% python3 -q
>>> import numpy as np
>>> np.set_printoptions(precision=2, suppress=True, linewidth=200, sign=" ")
>>> mat = np.load("test1.npy")
>>> mat
array([[ 2.55,  3.02,  3.14, -2.02],
       [ 0.93,  0.64,  0.11,  3.38],
       [ 2.26, -2.91,  4.54, -0.16],
       [-3.61, -2.12,  0.14, -2.5 ],
       [-3.8 , -1.97,  0.61,  3.48],
       [ 3.81, -0.24,  4.98,  0.36],
       [ 2.84, -0.44,  4.81,  1.83],
       [-0.5 , -1.63,  4.45, -2.18],
       [ 0.72, -2.13,  0.19, -0.98],
       [ 4.37,  2.5 , -0.33,  2.19],
       [ 0.15,  1.01,  1.11, -0.08],
       [-0.44, -0.72, -4.31, -0.96],
       [ 0.62,  4.72, -0.34, -4.08],
       [ 1.55, -0.52, -0.68, -2.4 ],
       [ 0.28, -1.38,  1.31, -1.03],
       [-1.31, -1.25, -5.3 ,  0.97],
       [ 2.13,  2.83,  0.19,  0.44],
       [-1.37, -4.25, -0.83, -0.37],
       [-1.86, -0.45,  0.04,  1.7 ],
       [ 4.08, -1.55,  5.44, -3.79],
       [-2.92,  2.52, -2.95,  3.5 ],
       [ 0.05, -2.76, -3.82, -4.26],
       [-2.81,  2.77, -0.98,  4.03],
       [-1.48, -0.89, -1.8 ,  5.42],
       [-1.74,  2.58,  0.56, -2.39],
       [ 3.12, -1.24,  0.33, -0.68],
       [ 3.18, -0.22, -0.31, -2.14]])
>>> Y = np.c_[mat[:, :2] @ np.array([[0, 3], [3, 1]]), np.array([-1, 0, 2, 0, -2, -2, -1, -2, -2, 0, 1, 0, -1, 1, -2, -2, 1, -2, 1, -1, -1, 0, -1, -2, -2, -2, -1])]
>>> Y
array([[  9.06,  10.67,  -1.  ],
       [  1.92,   3.43,   0.  ],
       [ -8.73,   3.87,   2.  ],
       [ -6.36, -12.95,   0.  ],
       [ -5.91, -13.37,  -2.  ],
       [ -0.72,  11.19,  -2.  ],
       [ -1.32,   8.08,  -1.  ],
       [ -4.89,  -3.13,  -2.  ],
       [ -6.39,   0.03,  -2.  ],
       [  7.5 ,  15.61,   0.  ],
       [  3.03,   1.46,   1.  ],
       [ -2.16,  -2.04,   0.  ],
       [ 14.16,   6.58,  -1.  ],
       [ -1.56,   4.13,   1.  ],
       [ -4.14,  -0.54,  -2.  ],
       [ -3.75,  -5.18,  -2.  ],
       [  8.49,   9.22,   1.  ],
       [-12.75,  -8.36,  -2.  ],
       [ -1.35,  -6.03,   1.  ],
       [ -4.65,  10.69,  -1.  ],
       [  7.56,  -6.24,  -1.  ],
       [ -8.28,  -2.61,   0.  ],
       [  8.31,  -5.66,  -1.  ],
       [ -2.67,  -5.33,  -2.  ],
       [  7.74,  -2.64,  -2.  ],
       [ -3.72,   8.12,  -2.  ],
       [ -0.66,   9.32,  -1.  ]])
>>> np.round(np.linalg.norm(Y - mat @ np.linalg.lstsq(mat, Y)[0], axis=0), 2) + 0
array([ 0.  ,  0.  ,  7.31])
>>> np.linalg.matrix_rank(np.c_[mat, Y])
np.int64(5)
>>> np.linalg.matrix_rank(Y)
np.int64(3)
>>> Xc = mat - mat.mean(axis=0)
>>> U, sigma, VT = np.linalg.svd(Xc, full_matrices=False)
>>> (np.sign(U[:, 0]) == np.sign(U[0, 0])).astype(int)
array([ 1,  0,  1,  0,  0,  1,  1,  1,  1,  1,  1,  0,  1,  1,  1,  0,  1,  0,  0,  1,  0,  0,  0,  0,  0,  1,  1])
>>> np.abs(U[:, 0]).argmax()
np.int64(19)
>>> sigma ** 2 / (sigma ** 2).sum()
array([ 0.44,  0.24,  0.2 ,  0.11])
>>> np.abs(VT[-1])
array([ 0.76,  0.38,  0.46,  0.28])
>>> np.searchsorted(np.cumsum(sigma ** 2) / (sigma ** 2).sum(), 0.9) + 1
np.int64(4)
>>> Xc = mat - mat.mean(axis=0)
>>> vecs = np.linalg.svd(Xc)[2][:1]
>>> Y = Xc - Xc @ vecs.T @ vecs
>>> round(np.linalg.norm(Y) / np.linalg.norm(Xc), 2)
np.float64(0.75)
>>> q, Rm = np.linalg.qr(mat)
>>> np.round(q.T @ q, 2) + 0
array([[ 1.,  0.,  0.,  0.],
       [ 0.,  1.,  0.,  0.],
       [ 0.,  0.,  1.,  0.],
       [ 0.,  0.,  0.,  1.]])
>>> q @ Rm
array([[ 2.55,  3.02,  3.14, -2.02],
       [ 0.93,  0.64,  0.11,  3.38],
       [ 2.26, -2.91,  4.54, -0.16],
       [-3.61, -2.12,  0.14, -2.5 ],
       [-3.8 , -1.97,  0.61,  3.48],
       [ 3.81, -0.24,  4.98,  0.36],
       [ 2.84, -0.44,  4.81,  1.83],
       [-0.5 , -1.63,  4.45, -2.18],
       [ 0.72, -2.13,  0.19, -0.98],
       [ 4.37,  2.5 , -0.33,  2.19],
       [ 0.15,  1.01,  1.11, -0.08],
       [-0.44, -0.72, -4.31, -0.96],
       [ 0.62,  4.72, -0.34, -4.08],
       [ 1.55, -0.52, -0.68, -2.4 ],
       [ 0.28, -1.38,  1.31, -1.03],
       [-1.31, -1.25, -5.3 ,  0.97],
       [ 2.13,  2.83,  0.19,  0.44],
       [-1.37, -4.25, -0.83, -0.37],
       [-1.86, -0.45,  0.04,  1.7 ],
       [ 4.08, -1.55,  5.44, -3.79],
       [-2.92,  2.52, -2.95,  3.5 ],
       [ 0.05, -2.76, -3.82, -4.26],
       [-2.81,  2.77, -0.98,  4.03],
       [-1.48, -0.89, -1.8 ,  5.42],
       [-1.74,  2.58,  0.56, -2.39],
       [ 3.12, -1.24,  0.33, -0.68],
       [ 3.18, -0.22, -0.31, -2.14]])
>>> q.shape, Rm.shape
((27, 4), (4, 4))
>>> np.abs(np.diag(Rm))
array([ 12.46,  11.23,  12.39,  12.58])
>>> Rm
array([[-12.46,  -0.97,  -7.17,   3.95],
       [  0.  , -11.23,   1.55,  -1.94],
       [  0.  ,   0.  , -12.39,   0.15],
       [  0.  ,   0.  ,   0.  ,  12.58]])
>>> round(float(np.trace(q @ q.T)), 2)
4.0
